% python3 -q
>>> import numpy as np
>>> np.set_printoptions(precision=3, suppress=True, linewidth=200, legacy="1.25")
>>> def tidy(a):
...     return np.round(a, 3) + 0
... 
>>> E = np.load("case6.npy")
>>> E
array([[ 4.753,  0.416, -1.831,  2.584,  0.584,  3.753],
       [ 2.457,  1.181, -3.362,  1.819, -0.181,  1.457],
       [ 1.782,  1.406, -3.812,  1.594, -0.406,  0.782],
       [ 0.899,  1.7  , -4.401,  1.3  , -0.7  , -0.101],
       [ 5.91 ,  0.03 , -1.06 ,  2.97 ,  0.97 ,  4.91 ],
       [ 1.946,  1.351, -3.703,  1.649, -0.351,  0.946],
       [ 3.763,  0.746, -2.491,  2.254,  0.254,  2.763],
       [ 6.612, -0.204, -0.592,  3.204,  1.204,  5.612],
       [ 5.835,  0.055, -1.11 ,  2.945,  0.945,  4.835],
       [-3.134,  3.045, -7.089, -0.045, -2.045, -4.134],
       [ 0.708,  1.764, -4.528,  1.236, -0.764, -0.292],
       [ 6.603, -0.201, -0.598,  3.201,  1.201,  5.603],
       [ 0.187,  1.938, -4.875,  1.062, -0.938, -0.813],
       [ 5.984,  0.005, -1.011,  2.995,  0.995,  4.984],
       [ 6.323, -0.108, -0.785,  3.108,  1.108,  5.323],
       [ 5.416,  0.195, -1.389,  2.805,  0.805,  4.416],
       [ 6.595, -0.198, -0.603,  3.198,  1.198,  5.595],
       [ 4.391,  0.536, -2.073,  2.464,  0.464,  3.391],
       [ 5.112,  0.296, -1.592,  2.704,  0.704,  4.112],
       [ 7.743, -0.581,  0.162,  3.581,  1.581,  6.743],
       [ 2.841,  1.053, -3.106,  1.947, -0.053,  1.841],
       [ 1.244,  1.585, -4.171,  1.415, -0.585,  0.244],
       [ 2.566,  1.145, -3.289,  1.855, -0.145,  1.566],
       [ 0.365,  1.878, -4.757,  1.122, -0.878, -0.635],
       [ 7.693, -0.564,  0.128,  3.564,  1.564,  6.693],
       [ 3.864,  0.712, -2.424,  2.288,  0.288,  2.864],
       [ 0.892,  1.703, -4.405,  1.297, -0.703, -0.108],
       [ 2.983,  1.006, -3.012,  1.994, -0.006,  1.983],
       [ 4.042,  0.653, -2.305,  2.347,  0.347,  3.042],
       [-0.409,  2.136, -5.273,  0.864, -1.136, -1.409],
       [ 2.358,  1.214, -3.428,  1.786, -0.214,  1.358],
       [ 5.077,  0.308, -1.616,  2.692,  0.692,  4.077],
       [ 2.17 ,  1.277, -3.553,  1.723, -0.277,  1.17 ],
       [-3.224,  3.075, -7.149, -0.075, -2.075, -4.224],
       [ 1.512,  1.496, -3.992,  1.504, -0.496,  0.512],
       [ 0.138,  1.954, -4.908,  1.046, -0.954, -0.862]])
>>> tidy(np.linalg.norm(E, 2) / np.linalg.norm(E))
0.851
>>> np.linalg.cond(E) > 100
True
>>> print([round(float(x), 3) for x in np.linalg.svd(E, compute_uv=False)[:3]])
[35.893, 22.182, 0.003]
>>> G = np.cov(E, rowvar=False)
>>> print(tidy(G))
[[ 7.874 -2.625  5.249  2.625  2.625  7.874]
 [-2.625  0.875 -1.75  -0.875 -0.875 -2.625]
 [ 5.249 -1.75   3.5    1.75   1.75   5.249]
 [ 2.625 -0.875  1.75   0.875  0.875  2.625]
 [ 2.625 -0.875  1.75   0.875  0.875  2.625]
 [ 7.874 -2.625  5.249  2.625  2.625  7.874]]
>>> print(tidy(np.median(E, axis=0)))
[ 2.912  1.03  -3.059  1.97  -0.03   1.912]
>>> print(tidy(np.polyfit(E[:, 2], E[:, 3], 1)))
[0.5 3.5]
>>> G.shape
(6, 6)
>>> print(tidy(E.std(axis=0)))
[2.767 0.922 1.845 0.922 0.922 2.767]
>>> np.argwhere(np.triu(np.abs(np.corrcoef(E.T)) > 0.8, 1))
array([[0, 1],
       [0, 2],
       [0, 3],
       [0, 4],
       [0, 5],
       [1, 2],
       [1, 3],
       [1, 4],
       [1, 5],
       [2, 3],
       [2, 4],
       [2, 5],
       [3, 4],
       [3, 5],
       [4, 5]])
>>> Uu, sig, vt = np.linalg.svd(E)
>>> tidy(sig)
array([35.893, 22.182,  0.003,  0.001,  0.   ,  0.   ])
>>> Y = Uu[:, :2] @ np.diag(sig[:2]) @ vt[:2]
>>> np.linalg.matrix_rank(Y)
2
>>> np.linalg.matrix_rank(E, rtol=0.05)
2
>>> tidy(np.abs(E - Y).max())
0.0
>>> M = np.load("out11.npy")
>>> M
array([[2, 0, 0, 0],
       [1, 1, 0, 0],
       [0, 0, 2, 0],
       [0, 0, 1, 1]])
>>> Uu, sig, vt = np.linalg.svd(M, full_matrices=False)
>>> print(tidy(np.cumsum(sig ** 2) / np.sum(sig ** 2)))
[0.436 0.873 0.936 1.   ]
>>> tidy(Uu.T @ Uu)
array([[1., 0., 0., 0.],
       [0., 1., 0., 0.],
       [0., 0., 1., 0.],
       [0., 0., 0., 1.]])
>>> (sig > 1e-8).sum()
4
>>> tidy(vt @ vt.T)
array([[1., 0., 0., 0.],
       [0., 1., 0., 0.],
       [0., 0., 1., 0.],
       [0., 0., 0., 1.]])
>>> Uu.shape, sig.shape, vt.shape
((4, 4), (4,), (4, 4))
>>> print(tidy(sig / sig[0]))
[1.    1.    0.382 0.382]
>>> np.allclose(Uu * sig @ vt, M)
True
>>> tidy(Uu.T @ M @ vt.T)
array([[2.288, 0.   , 0.   , 0.   ],
       [0.   , 2.288, 0.   , 0.   ],
       [0.   , 0.   , 0.874, 0.   ],
       [0.   , 0.   , 0.   , 0.874]])
>>> Y = np.array([[-2, -2, 2], [1, -2, -1]])
>>> C = np.kron(Y, M)
>>> np.linalg.matrix_rank(C)
8
>>> print(tidy(np.linalg.norm(C, 2)), tidy(np.linalg.norm(Y, 2) * np.linalg.norm(M, 2)))
7.927 7.927
>>> O = M.astype(float).copy()
>>> for j in range(4):
...     O[:, j] -= O[:, :j] @ (O[:, :j].T @ O[:, j])
...     O[:, j] /= np.linalg.norm(O[:, j])
... 
>>> tidy(O)
array([[ 0.894, -0.447,  0.   ,  0.   ],
       [ 0.447,  0.894,  0.   ,  0.   ],
       [ 0.   ,  0.   ,  0.894, -0.447],
       [ 0.   ,  0.   ,  0.447,  0.894]])
>>> X = np.loadtxt("run5.csv", delimiter=",")
>>> print(tidy(X))
[[ 0.384 -1.515  0.763  0.893 -0.421]
 [ 1.664  0.826  0.286  0.126 -0.67 ]
 [-0.512  0.66   1.792 -0.05   0.297]
 [-0.896  0.579 -0.207  0.867 -1.438]
 [-0.128 -0.5    0.288 -1.56  -1.104]]
>>> Y = np.linalg.inv(X)
>>> tidy(np.linalg.det(X) * np.linalg.det(Y))
1.0
>>> tidy(np.linalg.inv(Y))
array([[ 0.384, -1.515,  0.763,  0.893, -0.421],
       [ 1.664,  0.826,  0.286,  0.126, -0.67 ],
       [-0.512,  0.66 ,  1.792, -0.05 ,  0.297],
       [-0.896,  0.579, -0.207,  0.867, -1.438],
       [-0.128, -0.5  ,  0.288, -1.56 , -1.104]])
>>> tidy(np.linalg.slogdet(X)[0])
-1.0
>>> print(tidy(X @ Y))
[[1. 0. 0. 0. 0.]
 [0. 1. 0. 0. 0.]
 [0. 0. 1. 0. 0.]
 [0. 0. 0. 1. 0.]
 [0. 0. 0. 0. 1.]]
>>> print(np.allclose(Y, X.T))
False
>>> O, r_ = np.linalg.qr(X)
>>> tidy(O @ r_)
array([[ 0.384, -1.515,  0.763,  0.893, -0.421],
       [ 1.664,  0.826,  0.286,  0.126, -0.67 ],
       [-0.512,  0.66 ,  1.792, -0.05 ,  0.297],
       [-0.896,  0.579, -0.207,  0.867, -1.438],
       [-0.128, -0.5  ,  0.288, -1.56 , -1.104]])
>>> O.shape, r_.shape
((5, 5), (5, 5))
>>> print(np.allclose(r_.T @ r_, X.T @ X))
True
>>> print(tidy(O.T @ O))
[[1. 0. 0. 0. 0.]
 [0. 1. 0. 0. 0.]
 [0. 0. 1. 0. 0.]
 [0. 0. 0. 1. 0.]
 [0. 0. 0. 0. 1.]]
>>> J = np.loadtxt("x.csv", delimiter=",")
>>> J
array([[0., 1., 0., 0.],
       [0., 0., 0., 1.],
       [1., 0., 0., 0.],
       [0., 0., 1., 0.]])
>>> tidy(np.linalg.norm(J, axis=1))
array([1., 1., 1., 1.])
>>> tidy(np.linalg.norm(J[1] - J[3]))
1.414
>>> print(tidy(np.linalg.norm(J, axis=0)))
[1. 1. 1. 1.]
>>> t = np.radians(120)
>>> r_ = np.eye(4)
>>> r_[2, 2] = r_[3, 3] = np.cos(t)
>>> r_[2, 3], r_[3, 2] = -np.sin(t), np.sin(t)
>>> tidy(r_)
array([[ 1.   ,  0.   ,  0.   ,  0.   ],
       [ 0.   ,  1.   ,  0.   ,  0.   ],
       [ 0.   ,  0.   , -0.5  , -0.866],
       [ 0.   ,  0.   ,  0.866, -0.5  ]])
>>> Y = J @ r_.T
>>> np.allclose(J @ J.T, Y @ Y.T)
True
>>> tidy(np.linalg.det(r_)), tidy(np.trace(r_))
(1.0, 1.0)
>>> feats = np.load("dump.npy")
>>> feats
array([[40, 27, 42, 39, 28],
       [27, 27, 24, 24, 15],
       [42, 24, 57, 49, 31],
       [39, 24, 49, 50, 31],
       [28, 15, 31, 31, 34]])
>>> evals, evecs = np.linalg.eigh(feats)
>>> tidy(evals)
array([  1.863,   4.477,  12.647,  16.457, 172.556])
>>> tidy(np.abs(evecs[:, -1]))
array([0.463, 0.298, 0.546, 0.516, 0.363])
>>> print(tidy(np.linalg.svd(feats, compute_uv=False)))
[172.556  16.457  12.647   4.477   1.863]
>>> tidy(np.linalg.eigvalsh(feats + -2 * np.eye(5)))
array([ -0.137,   2.477,  10.647,  14.457, 170.556])
>>> np.unique(evals.round(6) + 0, return_counts=True)[1]
array([1, 1, 1, 1, 1])
>>> print(tidy(evecs.T @ evecs))
[[1. 0. 0. 0. 0.]
 [0. 1. 0. 0. 0.]
 [0. 0. 1. 0. 0.]
 [0. 0. 0. 1. 0.]
 [0. 0. 0. 0. 1.]]
>>> tidy(evecs.T @ feats @ evecs)
array([[  1.863,   0.   ,   0.   ,   0.   ,   0.   ],
       [  0.   ,   4.477,   0.   ,   0.   ,   0.   ],
       [  0.   ,   0.   ,  12.647,   0.   ,   0.   ],
       [  0.   ,   0.   ,   0.   ,  16.457,   0.   ],
       [  0.   ,   0.   ,   0.   ,   0.   , 172.556]])
>>> tidy(np.linalg.eigvalsh(feats @ feats))
array([    3.469,    20.044,   159.956,   270.817, 29775.713])
